% ipython --no-banner

In [1]: import numpy as np

In [2]: np.set_printoptions(suppress=True, linewidth=120)

In [3]: def rnd(a):
   ...:     return np.round(a, 3) + 0
   ...: 

In [4]: arr = np.load("layer8.npy")

In [5]: arr
Out[5]: 
array([[-1, -1, -1, -1],
       [-1, -2, -2, -2],
       [-1, -2, -3, -3],
       [-1, -2, -3, -4]])

In [6]: Q, R = np.linalg.qr(arr)

In [7]: rnd(Q @ R)
Out[7]: 
array([[-1., -1., -1., -1.],
       [-1., -2., -2., -2.],
       [-1., -2., -3., -3.],
       [-1., -2., -3., -4.]])

In [8]: abs(R[0, 0]), rnd(np.linalg.norm(arr[:, 0]))
Out[8]: (np.float64(2.0), np.float64(2.0))

In [9]: rnd(np.abs(np.diag(R)))
Out[9]: array([2.   , 0.866, 0.816, 0.707])

In [10]: rnd(Q.T @ Q)
Out[10]: 
array([[1., 0., 0., 0.],
       [0., 1., 0., 0.],
       [0., 0., 1., 0.],
       [0., 0., 0., 1.]])

In [11]: np.allclose(R.T @ R, arr.T @ arr)
Out[11]: True

In [12]: hat = np.triu(np.array([[0, 2, 2, 0], [0, 0, 2, 2], [2, 1, 0, 1], [2, 1, 2, 0]]), 1) + np.eye(4)

In [13]: other = hat @ arr @ np.linalg.inv(hat)

In [14]: np.trace(other), np.trace(arr)
Out[14]: (np.float64(-10.0), np.int64(-10))

In [15]: np.linalg.matrix_rank(other)
Out[15]: np.int64(4)

In [16]: hat @ arr - arr @ hat
Out[16]: 
array([[-4., -6., -6., -7.],
       [-4., -6., -6., -8.],
       [-1.,  0.,  3.,  3.],
       [ 0.,  2.,  6.,  7.]])

In [17]: other
Out[17]: 
array([[ -5.,   1.,  -3., -10.],
       [ -5.,   0.,  -4., -12.],
       [ -2.,   0.,  -2.,  -5.],
       [ -1.,   0.,  -1.,  -3.]])

In [18]: rng = np.random.default_rng(828)

In [19]: labels = rng.permutation(4)

In [20]: labels
Out[20]: array([0, 1, 2, 3])

In [21]: other = arr[labels][:, labels]

In [22]: np.allclose(other, arr)
Out[22]: True

In [23]: np.diag(other)
Out[23]: array([-1, -2, -3, -4])

In [24]: s = 3 * 0.9 ** np.arange(3)

In [25]: Q, _ = np.linalg.qr(np.array([[0.7, 0.4, 0.2], [-0.8, -0.7, -0.5], [1.3, -1.0, -1.4]]))

In [26]: J = rng.normal(size=(29, 3)) * s @ Q

In [27]: rnd(J)
Out[27]: 
array([[-1.313, -0.212,  0.544],
       [ 4.113,  0.782,  4.651],
       [ 3.516, -3.606,  1.449],
       [ 1.376, -1.83 , -0.473],
       [ 1.67 ,  1.052,  3.426],
       [-2.288, -0.641,  1.052],
       [-1.496, -0.822,  0.053],
       [ 0.359, -0.763,  2.448],
       [-2.985, -4.748,  1.248],
       [ 0.414,  2.664,  2.042],
       [ 1.555, -1.894,  1.509],
       [-1.287, -3.683,  2.129],
       [ 0.792,  1.546, -0.455],
       [ 1.877, -0.806, -2.284],
       [-1.589, -4.45 , -1.421],
       [ 1.339, -0.797,  4.347],
       [ 0.561,  0.495, -1.957],
       [ 2.698,  3.376,  1.956],
       [ 3.492, -3.152,  3.332],
       [ 1.849,  4.138,  1.709],
       [ 6.574, -1.205,  4.818],
       [ 4.102, -2.321,  1.923],
       [ 0.664, -0.614,  3.404],
       [-2.599,  1.685, -1.268],
       [-3.689,  0.864, -2.55 ],
       [ 3.541, -1.288, -0.207],
       [ 2.637, -2.407,  3.191],
       [-0.801,  2.514,  0.657],
       [-1.719, -0.738,  2.982]])

In [28]: cen = J - J.mean(axis=0)

In [29]: left, s, VT = np.linalg.svd(cen, full_matrices=False)

In [30]: rnd(s ** 2 / (s ** 2).sum())
Out[30]: array([0.512, 0.33 , 0.159])

In [31]: np.abs(VT[0]).argmax()
Out[31]: np.int64(0)

In [32]: rnd(cen.mean(axis=0))
Out[32]: array([0., 0., 0.])

In [33]: np.abs(left[:, 0]).argmax()
Out[33]: np.int64(20)

In [34]: rnd(np.abs(VT[-1]))
Out[34]: array([0.566, 0.063, 0.822])

In [35]: np.searchsorted(np.cumsum(s ** 2) / (s ** 2).sum(), 0.9) + 1
Out[35]: np.int64(3)

In [36]: w1 = np.array([[0, 1], [4, 4], [4, 0]])

In [37]: c = np.array([0, 3])

In [38]: act = np.maximum(J @ w1 + c, 0)

In [39]: np.linalg.matrix_rank(act)
Out[39]: np.int64(2)

In [40]: rnd((act > 0).mean(axis=0))
Out[40]: array([0.586, 0.586])

In [41]: (act > 0).astype(int)
Out[41]: 
array([[1, 1],
       [1, 1],
       [0, 0],
       [0, 0],
       [1, 1],
       [1, 0],
       [0, 0],
       [1, 1],
       [0, 0],
       [1, 1],
       [0, 0],
       [0, 0],
       [1, 1],
       [0, 1],
       [0, 0],
       [1, 1],
       [0, 1],
       [1, 1],
       [1, 0],
       [1, 1],
       [1, 1],
       [0, 0],
       [1, 1],
       [1, 1],
       [0, 1],
       [0, 1],
       [1, 0],
       [1, 1],
       [1, 0]])

In [42]: basis = np.array([[1, 0, 2], [2, 0, 0]])

In [43]: (act @ basis).round(6).argmax(axis=1)
Out[43]: array([0, 2, 0, 0, 2, 2, 0, 2, 0, 0, 0, 0, 0, 0, 0, 2, 0, 0, 2, 0, 2, 0, 2, 0, 0, 0, 2, 0, 2])

In [44]: A = np.load("mat.npy")

In [45]: A
Out[45]: 
array([[ 1, -1],
       [ 1,  0]])

In [46]: Q = A.astype(float).copy()

In [47]: for j in range(2):
    ...:     Q[:, j] -= Q[:, :j] @ (Q[:, :j].T @ Q[:, j])
    ...:     Q[:, j] /= np.linalg.norm(Q[:, j])
    ...: 

In [48]: rnd(Q.T @ A)
Out[48]: 
array([[ 1.414, -0.707],
       [ 0.   ,  0.707]])

In [49]: other = np.array([[3, -2, 1], [-3, 2, -2]])

In [50]: basis = np.kron(other, A)

In [51]: basis.shape
Out[51]: (4, 6)

In [52]: basis
Out[52]: 
array([[ 3, -3, -2,  2,  1, -1],
       [ 3,  0, -2,  0,  1,  0],
       [-3,  3,  2, -2, -2,  2],
       [-3,  0,  2,  0, -2,  0]])

In [53]: mat = np.load("data.npy")

In [54]: mat
Out[54]: 
array([[  0.076,   0.164,   0.133],
       [  0.357,  -0.161, -12.047],
       [ -0.084,   0.09 ,   7.525],
       [ -0.177,   0.105, -12.232],
       [ -0.089,   0.116,  -4.315]])

In [55]: Q, R = np.linalg.qr(mat)

In [56]: rnd(R)
Out[56]: 
array([[ -0.424,   0.192,   5.602],
       [  0.   ,   0.22 ,  -1.016],
       [  0.   ,   0.   , -18.374]])

In [57]: rnd(Q.T @ Q)
Out[57]: 
array([[1., 0., 0.],
       [0., 1., 0.],
       [0., 0., 1.]])

In [58]: Q.shape, R.shape
Out[58]: ((5, 3), (3, 3))

In [59]: rnd(abs(R[0, 0])), rnd(np.linalg.norm(mat[:, 0]))
Out[59]: (np.float64(0.424), np.float64(0.424))

In [60]: E = np.loadtxt("block2.csv", delimiter=",")

In [61]: E
Out[61]: 
array([[ 6., -2.,  3., -2.],
       [ 0.,  1., -1.,  2.],
       [ 0.,  1.,  1., -1.],
       [ 0.,  2.,  0.,  1.]])

In [62]: np.linalg.cond(E) > 100
Out[62]: np.True_

In [63]: np.linalg.matrix_rank(E, rtol=0.1)
Out[63]: np.int64(3)

In [64]: hat = np.triu(np.array([[2, 1, 2, 2], [5, 0, 3, 5], [4, 1, 2, 4], [4, 2, 4, 3]]), 1) + np.eye(4)

In [65]: other = hat @ E @ np.linalg.inv(hat)

In [66]: np.trace(other), np.trace(E)
Out[66]: (np.float64(9.0), np.float64(9.0))

In [67]: hat @ E - E @ hat
Out[67]: 
array([[  0.,   1.,  -5., -12.],
       [  0.,  13.,   0.,   1.],
       [  0.,   8.,  -3.,  -5.],
       [  0.,   0.,  -6., -10.]])

In [68]: rnd(np.linalg.det(other))
Out[68]: np.float64(0.0)

In [69]: np.linalg.matrix_rank(other)
Out[69]: np.int64(3)

In [70]: other
Out[70]: 
array([[  6.,  -1.,  -5.,  13.],
       [  0.,  14., -40.,  94.],
       [  0.,   9., -26.,  62.],
       [  0.,   2.,  -6.,  15.]])

In [71]: rnd(np.linalg.eigvals(other).sum().real)
Out[71]: np.float64(9.0)

In [72]: rnd(np.linalg.det(other.T))
Out[72]: np.float64(0.0)

In [73]: np.einsum("ii->", other)
Out[73]: np.float64(9.0)

In [74]: rnd(np.linalg.det(other[::-1]))
Out[74]: np.float64(0.0)

In [75]: rnd(np.linalg.eigvals(other))
Out[75]: array([6., 3., 0., 0.])

In [76]: other = E + rng.integers(-2, 3, (4, 3)) @ rng.integers(-2, 3, (3, 4))

In [77]: other
Out[77]: 
array([[ 4., -6.,  7., -4.],
       [ 3.,  5., -3.,  7.],
       [ 0.,  5., -5., -4.],
       [ 2.,  4.,  0.,  5.]])

In [78]: np.abs(other - E).sum(axis=1)
Out[78]: array([12., 14., 13.,  8.])

In [79]: other - E
Out[79]: 
array([[-2., -4.,  4., -2.],
       [ 3.,  4., -2.,  5.],
       [ 0.,  4., -6., -3.],
       [ 2.,  2.,  0.,  4.]])

In [80]: np.linalg.matrix_rank(other - E, tol=1e-8)
Out[80]: np.int64(3)

In [81]: u, v = other[3], other[0]

In [82]: u @ u
Out[82]: np.float64(45.0)

In [83]: p = (u @ v) / (u @ u) * u

In [84]: rnd(np.linalg.norm(u + v) ** 2 + np.linalg.norm(u - v) ** 2)
Out[84]: np.float64(324.0)

In [85]: (v - p) @ u
Out[85]: np.float64(0.0)

In [86]: np.linalg.matrix_rank(np.outer(u, v))
Out[86]: np.int64(1)

In [87]: np.outer(u, v)
Out[87]: 
array([[  8., -12.,  14.,  -8.],
       [ 16., -24.,  28., -16.],
       [  0.,  -0.,   0.,  -0.],
       [ 20., -30.,  35., -20.]])

In [88]: data = np.loadtxt("arr.csv", delimiter=",")

In [89]: data
Out[89]: 
array([[ 2., -1., -2.],
       [-2., -3., -3.],
       [ 2.,  3., -1.]])

In [90]: data @ data
Out[90]: 
array([[  2.,  -5.,   1.],
       [ -4.,   2.,  16.],
       [ -4., -14., -12.]])

In [91]: (data + data.T) / 2
Out[91]: 
array([[ 2. , -1.5,  0. ],
       [-1.5, -3. ,  0. ],
       [ 0. ,  0. , -1. ]])

In [92]: rnd(np.sort(np.abs(np.linalg.eigvals(data))))
Out[92]: array([2.147, 3.861, 3.861])

In [93]: np.allclose(data, data.T)
Out[93]: False

In [94]: u = np.array([0, 2, 0])

In [95]: other = data + np.outer(u, np.eye(3)[2])

In [96]: rnd(np.linalg.det(other) / np.linalg.det(data)), rnd(1 + np.linalg.solve(data, u)[2])
Out[96]: (np.float64(0.5), np.float64(0.5))

In [97]: other = data[0, 0] * data[1:] - np.outer(data[1:, 0], data[0])

In [98]: other
Out[98]: 
array([[  0.,  -8., -10.],
       [  0.,   8.,   2.]])

In [99]: np.linalg.matrix_rank(other), np.linalg.matrix_rank(data)
Out[99]: (np.int64(2), np.int64(3))

In [100]: np.flatnonzero(~other.round(6).any(axis=1))
Out[100]: array([], dtype=int64)

In [101]: rnd(np.linalg.eigvals(data))
Out[101]: array([ 2.147+0.j   , -2.074+3.256j, -2.074-3.256j])

In [102]: np.einsum("ij,ji->", data, data)
Out[102]: np.float64(-8.0)

In [103]: rnd(np.linalg.eigvals(data).sum().real)
Out[103]: np.float64(-2.0)

In [104]: rnd(np.linalg.det(data[::-1]))
Out[104]: np.float64(-32.0)

In [105]: rnd(np.linalg.det(2 * data)), rnd(np.linalg.det(data))
Out[105]: (np.float64(256.0), np.float64(32.0))
